% python3 -q
>>> import numpy as np
>>> np.set_printoptions(suppress=True, linewidth=160)
>>> rnd = lambda a: np.round(a, 3) + 0
>>> F = np.load("a.npy")
>>> print(F)
[[ -0.9    -7.53   -1.5  ]
 [ -2.6     8.503   1.7  ]
 [  1.8    -5.008  -1.   ]
 [ -0.7     3.063   0.6  ]
 [  0.8   -10.473  -2.1  ]
 [  0.      0.983   0.2  ]
 [ -0.9    -1.005  -0.2  ]
 [  0.1    -1.494  -0.3  ]
 [  0.8     3.039   0.6  ]
 [  0.9    -1.028  -0.2  ]
 [  0.5    -3.021  -0.6  ]
 [ -0.4     3.521   0.7  ]
 [ -1.      0.99    0.2  ]
 [  0.6    -4.432  -0.9  ]
 [ -0.6    10.531   2.1  ]
 [ -1.1     5.941   1.2  ]
 [ -0.7     5.014   1.   ]
 [ -0.6    -1.485  -0.3  ]]
>>> out = np.c_[F[:, :1] @ np.array([[1]]), np.array([-2, -3, 0, 1, -3, 3, -2, -2, 1, 3, 0, 1, -1, 0, 2, -1, -2, -1])]
>>> print(out)
[[-0.9 -2. ]
 [-2.6 -3. ]
 [ 1.8  0. ]
 [-0.7  1. ]
 [ 0.8 -3. ]
 [ 0.   3. ]
 [-0.9 -2. ]
 [ 0.1 -2. ]
 [ 0.8  1. ]
 [ 0.9  3. ]
 [ 0.5  0. ]
 [-0.4  1. ]
 [-1.  -1. ]
 [ 0.6  0. ]
 [-0.6  2. ]
 [-1.1 -1. ]
 [-0.7 -2. ]
 [-0.6 -1. ]]
>>> print(rnd(np.linalg.norm(out - F @ np.linalg.lstsq(F, out)[0], axis=0)))
[0.    5.541]
>>> print(np.linalg.matrix_rank(out))
2
>>> mat = np.loadtxt("out9.csv", delimiter=",")
>>> print(mat)
[[ 2.075  3.029 -1.007  1.978]
 [ 3.364  5.054 -1.634  3.327]
 [ 0.175  0.401 -0.115  0.228]
 [-0.748 -1.027  0.217 -0.737]
 [-0.798 -1.202  0.423 -0.718]
 [-0.618 -0.828  0.295 -0.521]
 [ 0.227  0.391 -0.052  0.199]
 [ 0.855  1.411 -0.445  0.847]
 [ 1.226  1.879 -0.666  1.253]
 [-0.047 -0.156  0.033 -0.202]
 [-0.434 -0.564  0.145 -0.337]
 [-1.092 -1.734  0.594 -1.231]
 [ 4.382  6.633 -2.22   4.454]
 [-0.768 -1.265  0.402 -0.742]
 [-0.362 -0.661  0.134 -0.458]
 [-1.095 -1.625  0.553 -1.095]
 [-3.626 -5.396  1.787 -3.599]
 [ 2.605  3.863 -1.393  2.648]
 [-1.143 -1.694  0.553 -1.064]]
>>> out = np.c_[mat[:, :3] @ np.array([[1, 2, 3], [1, 2, 1], [0, 1, 0]]), np.array([1, 2, 0, 3, 0, 0, 0, 1, 2, 2, 1, 0, 2, 0, 2, 3, 3, 3, 2])]
>>> print(rnd(out))
[[  5.104   9.201   9.254   1.   ]
 [  8.418  15.202  15.146   2.   ]
 [  0.576   1.037   0.926   0.   ]
 [ -1.775  -3.333  -3.271   3.   ]
 [ -2.     -3.577  -3.596   0.   ]
 [ -1.446  -2.597  -2.682   0.   ]
 [  0.618   1.184   1.072   0.   ]
 [  2.266   4.087   3.976   1.   ]
 [  3.105   5.544   5.557   2.   ]
 [ -0.203  -0.373  -0.297   2.   ]
 [ -0.998  -1.851  -1.866   1.   ]
 [ -2.826  -5.058  -5.01    0.   ]
 [ 11.015  19.81   19.779   2.   ]
 [ -2.033  -3.664  -3.569   0.   ]
 [ -1.023  -1.912  -1.747   2.   ]
 [ -2.72   -4.887  -4.91    3.   ]
 [ -9.022 -16.257 -16.274   3.   ]
 [  6.468  11.543  11.678   3.   ]
 [ -2.837  -5.121  -5.123   2.   ]]
>>> print(np.linalg.matrix_rank(np.c_[mat, out]))
5
>>> print(rnd(np.linalg.norm(out - mat @ np.linalg.lstsq(mat, out)[0], axis=0)))
[0.   0.   0.   6.31]
>>> K = np.load("layer7.npy")
>>> print(K)
[[ -4.002   0.995  14.954  -6.021   4.993 -19.034]
 [ -4.999   0.018   0.009  -3.971   0.974  -4.018]
 [-16.005  -8.012  -0.04  -12.009  -3.982 -16.013]
 [  8.985   1.019  -5.015   8.03   -2.014  13.002]]
>>> ang = np.radians(45)
>>> Rm = np.eye(6)
>>> Rm[1, 1] = Rm[5, 5] = np.cos(ang)
>>> Rm[1, 5], Rm[5, 1] = -np.sin(ang), np.sin(ang)
>>> print(rnd(Rm))
[[ 1.     0.     0.     0.     0.     0.   ]
 [ 0.     0.707  0.     0.     0.    -0.707]
 [ 0.     0.     1.     0.     0.     0.   ]
 [ 0.     0.     0.     1.     0.     0.   ]
 [ 0.     0.     0.     0.     1.     0.   ]
 [ 0.     0.707  0.     0.     0.     0.707]]
>>> out = K @ Rm.T
>>> print(rnd(np.linalg.det(Rm)), rnd(np.trace(Rm)))
1.0 5.414
>>> print(rnd(np.linalg.svd(K, compute_uv=False)), rnd(np.linalg.svd(out, compute_uv=False)))
[38.715 17.041  3.751  0.056] [38.715 17.041  3.751  0.056]
